% ipython --no-banner

In [1]: import numpy as np

In [2]: np.set_printoptions(precision=2, suppress=True, linewidth=140)

In [3]: def rd(a):
   ...:     return np.round(a, 2) + 0
   ...: 

In [4]: X = np.load("mat.npy")

In [5]: print(X)
[[-2 -3 -1 -1 -3  0  0 -3  0]
 [-6 -9 -3 -3 -9  0  0 -9  0]
 [-6 -9 -3 -3 -9  0  0 -9  0]]

In [6]: left, sig, vt = np.linalg.svd(X, full_matrices=False)

In [7]: print((sig > 1e-8).sum())
1

In [8]: print(rd(sig))
[25.04  0.    0.  ]

In [9]: print(rd(np.sqrt((sig ** 2).sum())), rd(np.linalg.norm(X)))
25.04 25.04

In [10]: print(rd(np.abs(vt[0])))
[0.35 0.52 0.17 0.17 0.52 0.   0.   0.52 0.  ]

In [11]: rank = np.linalg.matrix_rank(X)

In [12]: print(rank)
1

In [13]: N = np.linalg.svd(X)[2][rank:].T

In [14]: print(rd(X @ N))
[[0. 0. 0. 0. 0. 0. 0. 0.]
 [0. 0. 0. 0. 0. 0. 0. 0.]
 [0. 0. 0. 0. 0. 0. 0. 0.]]

In [15]: print([int(np.linalg.matrix_rank(X[:, :j + 1])) for j in range(9)])
[1, 1, 1, 1, 1, 1, 1, 1, 1]

In [16]: print([int(np.linalg.matrix_rank(X[:i])) for i in range(1, len(X) + 1)])
[1, 1, 1]

In [17]: left, sig, vt = np.linalg.svd(X)

In [18]: print(np.argmax(sig[:-1] / (sig[1:] + 1e-6)) + 1)
1

In [19]: print(rd(sig))
[25.04  0.    0.  ]

In [20]: B = left[:, :1] @ np.diag(sig[:1]) @ vt[:1]

In [21]: print(rd(np.linalg.norm(X - B) / np.linalg.norm(X)))
0.0

In [22]: print(rd(np.linalg.norm(X, 2) / np.linalg.norm(X)))
1.0

In [23]: print([round(float(x), 2) for x in np.linalg.svd(X, compute_uv=False)[:3]])
[25.04, 0.0, 0.0]

In [24]: print(np.argsort(-np.linalg.norm(X, axis=0).round(6), kind="stable")[:3])
[1 4 7]

In [25]: print(np.linalg.cond(X) > 100)
True

In [26]: print(np.linalg.lstsq(X[:-1].T, X[-1])[2])
1

In [27]: print(np.unique(X.round(6), axis=0).shape)
(2, 9)

In [28]: print(rd(X @ np.linalg.pinv(X) @ X))
[[-2. -3. -1. -1. -3.  0.  0. -3.  0.]
 [-6. -9. -3. -3. -9.  0.  0. -9.  0.]
 [-6. -9. -3. -3. -9.  0.  0. -9.  0.]]

In [29]: feats = np.load("a.npy")

In [30]: print(feats)
[[-4  2 -1]
 [-8  4 -2]
 [ 4 -2  1]
 [12 -6  3]
 [ 0  0  0]
 [ 8 -4  2]
 [-8  4 -2]
 [12 -6  3]
 [-4  2 -1]]

In [31]: B = X / np.linalg.norm(X, axis=1, keepdims=True)

In [32]: cov = B @ B.T

In [33]: print(np.degrees(np.arccos(np.clip(cov[0, 1], -1, 1))))
0.0

In [34]: print(rd(np.linalg.norm(B, axis=1)))
[1. 1. 1.]

In [35]: print(cov[0])
[1. 1. 1.]

In [36]: print(cov)
[[1. 1. 1.]
 [1. 1. 1.]
 [1. 1. 1.]]

In [37]: print(np.argwhere(np.triu(np.abs(cov) > 0.95, 1)))
[[0 1]
 [0 2]
 [1 2]]

In [38]: print((np.abs(cov) > 0.9).astype(int))
[[1 1 1]
 [1 1 1]
 [1 1 1]]

In [39]: left, sig, vt = np.linalg.svd(X)

In [40]: evecs = vt[:(sig > 1e-8).sum()]

In [41]: rng = np.random.default_rng(37)

In [42]: vec = X[1] + -2 * X[0] + rng.integers(2) * np.eye(9)[6]

In [43]: print(vec)
[-2. -3. -1. -1. -3.  0.  0. -3.  0.]

In [44]: print(np.allclose(evecs.T @ evecs @ vec, vec))
True

In [45]: print(rd(evecs.T @ evecs))
[[0.12 0.18 0.06 0.06 0.18 0.   0.   0.18 0.  ]
 [0.18 0.27 0.09 0.09 0.27 0.   0.   0.27 0.  ]
 [0.06 0.09 0.03 0.03 0.09 0.   0.   0.09 0.  ]
 [0.06 0.09 0.03 0.03 0.09 0.   0.   0.09 0.  ]
 [0.18 0.27 0.09 0.09 0.27 0.   0.   0.27 0.  ]
 [0.   0.   0.   0.   0.   0.   0.   0.   0.  ]
 [0.   0.   0.   0.   0.   0.   0.   0.   0.  ]
 [0.18 0.27 0.09 0.09 0.27 0.   0.   0.27 0.  ]
 [0.   0.   0.   0.   0.   0.   0.   0.   0.  ]]

In [46]: m1 = np.loadtxt("x.csv", delimiter=",")

In [47]: print(m1)
[[1. 3. 0. 0. 0. 0.]
 [1. 2. 0. 0. 0. 0.]
 [0. 0. 8. 7. 7. 6.]
 [0. 0. 7. 0. 6. 9.]
 [0. 0. 8. 0. 8. 5.]
 [0. 0. 5. 6. 0. 0.]]

In [48]: # splits into 2 blocks

In [49]: idx = rng.permutation(6)

In [50]: print(idx)
[3 5 1 0 4 2]

In [51]: B = m1[idx][:, idx]

In [52]: print(rd(np.sort(np.abs(np.linalg.eigvals(B)))))
[ 0.3   2.93  3.3   3.56  5.85 21.23]

In [53]: print(rd(np.linalg.det(B)), rd(np.linalg.det(m1[idx])))
-1296.0 1296.0

In [54]: print(np.diag(B))
[0. 0. 2. 1. 8. 8.]

In [55]: print(B)
[[0. 9. 0. 0. 6. 7.]
 [6. 0. 0. 0. 0. 5.]
 [0. 0. 2. 1. 0. 0.]
 [0. 0. 3. 1. 0. 0.]
 [0. 5. 0. 0. 8. 8.]
 [7. 6. 0. 0. 7. 8.]]

In [56]: J = np.tril(np.array([[0, 2, 2, 0, 1, 1],
    ...:     [2, 0, 2, -1, 0, -2],
    ...:     [1, 1, 1, 2, 0, -1],
    ...:     [1, 2, 0, 2, 1, 1],
    ...:     [2, -2, 1, 0, 2, 1],
    ...:     [1, -2, 0, 0, -1, -1]]), -1) + np.eye(6, dtype=int)

In [57]: print(J)
[[ 1  0  0  0  0  0]
 [ 2  1  0  0  0  0]
 [ 1  1  1  0  0  0]
 [ 1  2  0  1  0  0]
 [ 2 -2  1  0  1  0]
 [ 1 -2  0  0 -1  1]]

In [58]: B = J / np.linalg.norm(J, axis=1, keepdims=True)

In [59]: cov = B @ B.T

In [60]: print(rd(np.degrees(np.arccos(np.clip(cov[1, 4], -1, 1)))))
73.57

In [61]: print(rd(cov[1]))
[0.89 1.   0.77 0.73 0.28 0.  ]

In [62]: print([int(np.linalg.matrix_rank(np.linalg.matrix_power(J, p))) for p in range(1, 7)])
[6, 6, 6, 6, 6, 6]

In [63]: print(J @ J)
[[ 1  0  0  0  0  0]
 [ 4  1  0  0  0  0]
 [ 4  2  1  0  0  0]
 [ 6  4  0  1  0  0]
 [ 1 -3  2  0  1  0]
 [-4 -2 -1  0 -2  1]]

In [64]: print(np.prod(np.diag(J)), rd(np.linalg.det(J)))
1 1.0

In [65]: print(rd(np.abs(np.linalg.eigvals(m1)).max()))
21.23

In [66]: print((m1 - m1.T) / 2)
[[ 0.   1.   0.   0.   0.   0. ]
 [-1.   0.   0.   0.   0.   0. ]
 [ 0.   0.   0.   0.  -0.5  0.5]
 [ 0.   0.   0.   0.   3.   1.5]
 [ 0.   0.   0.5 -3.   0.   2.5]
 [ 0.   0.  -0.5 -1.5 -2.5  0. ]]

In [67]: print(rd(np.linalg.det(m1)))
-1296.0

In [68]: print(m1 @ m1)
[[  4.   9.   0.   0.   0.   0.]
 [  3.   7.   0.   0.   0.   0.]
 [  0.   0. 199.  92. 154. 146.]
 [  0.   0. 149. 103.  97.  72.]
 [  0.   0. 153.  86. 120.  88.]
 [  0.   0.  82.  35.  71.  84.]]

In [69]: print(np.allclose(m1 @ m1.T, m1.T @ m1))
False

In [70]: print(rd(np.sort(np.abs(np.linalg.eigvals(m1)))))
[ 0.3   2.93  3.3   3.56  5.85 21.23]

In [71]: A = np.vander(np.arange(3) - 1, 4, increasing=True)

In [72]: print(A)
[[ 1 -1  1 -1]
 [ 1  0  0  0]
 [ 1  1  1  1]]

In [73]: r0 = np.array([2, 9, 4])

In [74]: print(np.cross(A[2, :3], A[1, :3]))
[ 0  1 -1]

In [75]: W = np.array([[1, 1, 1, 3], [1, 2, 1, 0], [2, 3, 3, 2], [0, 2, 0, 0]])

In [76]: coef = np.array([0, 4, 4, 5])

In [77]: act = np.maximum(A @ W + coef, 0)

In [78]: print((act > 0).mean(axis=0))
[1. 1. 1. 1.]

In [79]: print((act > 0).astype(int))
[[1 1 1 1]
 [1 1 1 1]
 [1 1 1 1]]

In [80]: W2 = np.array([[1, 1], [2, 2], [0, 2], [2, 1]])

In [81]: print((act @ W2).round(6).argmax(axis=1))
[1 1 1]

In [82]: print(act @ W2)
[[30 34]
 [27 29]
 [48 56]]

In [83]: def softmax(z):
    ...:     e = np.exp(z - z.max(axis=-1, keepdims=True))
    ...:     return e / e.sum(axis=-1, keepdims=True)
    ...: 

In [84]: print(rd(softmax(A).sum(axis=1)))
[1. 1. 1.]

In [85]: print(rd(softmax(A[1] + -1)))
[0.48 0.17 0.17 0.17]

In [86]: print(rd(softmax(10 * A[1])))
[1. 0. 0. 0.]

In [87]: att = A @ A.T / np.sqrt(4)

In [88]: print(rd(softmax(att + np.triu(np.full(att.shape, -np.inf), 1))))
[[1.   0.   0.  ]
 [0.5  0.5  0.  ]
 [0.1  0.16 0.74]]

In [89]: print(rd(softmax(att)))
[[0.74 0.16 0.1 ]
 [0.33 0.33 0.33]
 [0.1  0.16 0.74]]

In [90]: print(rd(softmax(att)[1] @ A))
[1.   0.   0.67 0.  ]

In [91]: W0 = np.eye(4, dtype=int)[rng.permutation(4)] * np.array([5, 8, -4, 0])

In [92]: print(W0)
[[ 0  0  0  0]
 [ 0  0 -4  0]
 [ 5  0  0  0]
 [ 0  8  0  0]]

In [93]: # rank 3

In [94]: cov = W0.T @ W0

In [95]: print(rd(np.linalg.svd(W0, compute_uv=False) ** 2))
[64. 25. 16.  0.]

In [96]: print((W0 @ W0.T).shape)
(4, 4)

In [97]: print(np.linalg.matrix_rank(cov))
3

In [98]: print(np.diff(W0, axis=0))
[[ 0  0 -4  0]
 [ 5  0  4  0]
 [-5  8  0  0]]

In [99]: print(W0 - W0[0])
[[ 0  0  0  0]
 [ 0  0 -4  0]
 [ 5  0  0  0]
 [ 0  8  0  0]]

In [100]: print(W0.shape)
(4, 4)

In [101]: print(W0.sum(axis=1))
[ 0 -4  5  8]

In [102]: print(np.abs(W0).max())
8

In [103]: P = np.triu(np.array([[3, 1, 1, 2], [2, 5, 1, 3], [4, 4, 4, 1], [0, 1, 3, 2]]), 1) + np.eye(4)

In [104]: B = P @ W0 @ np.linalg.inv(P)

In [105]: print(rd(np.linalg.det(B)))
0.0

In [106]: print(P @ W0 - W0 @ P)
[[  5.  16.  -4.   0.]
 [  5.  24.   0.   4.]
 [  0.   3.  -5. -10.]
 [  0.   0.  -8. -24.]]

In [107]: print(np.trace(B), np.trace(W0))
0.0 0

In [108]: print(rd(np.poly(B)))
[1. 0. 0. 0. 0.]

In [109]: print(np.linalg.matrix_rank(B))
3

In [110]: print(B)
[[  5.  11. -20. -23.]
 [  5.  19. -28. -39.]
 [  5.   3.  -8. -11.]
 [  0.   8.  -8. -16.]]

In [111]: rank = np.linalg.matrix_rank(B)

In [112]: print(rank)
3

In [113]: N = np.linalg.svd(B)[2][rank:].T

In [114]: print(rd(B @ N))
[[0.]
 [0.]
 [0.]
 [0.]]

In [115]: print([int(np.linalg.matrix_rank(np.delete(B, i, axis=0))) for i in range(4)])
[3, 3, 2, 3]

In [116]: rank = np.linalg.matrix_rank(W0)

In [117]: print(rank)
3

In [118]: N = np.linalg.svd(W0)[2][rank:].T

In [119]: print(np.linalg.matrix_rank(W0.T @ W0), np.linalg.matrix_rank(W0 @ W0.T))
3 3

In [120]: print(N.shape)
(4, 1)

In [121]: print([int(np.linalg.matrix_rank(np.delete(W0, i, axis=0))) for i in range(4)])
[3, 2, 2, 2]

In [122]: M = np.load("test8.npy")

In [123]: print(M)
[[0 1 0 1]
 [1 0 0 1]
 [0 0 0 1]
 [1 1 1 0]]

In [124]: evals, evecs = np.linalg.eigh(M)

In [125]: vec = np.array([3, -2, 3, 2])

In [126]: print(rd(np.linalg.eigvalsh(M[1:, 1:])))
[-1.41  0.    1.41]

In [127]: print((np.sign(evecs[:, -1].round(6)) == np.sign(evecs[0, -1].round(6))).astype(int))
[1 1 1 1]

In [128]: print(np.abs(M).sum(axis=1).max(), rd(np.abs(evals).max()))
3 2.17
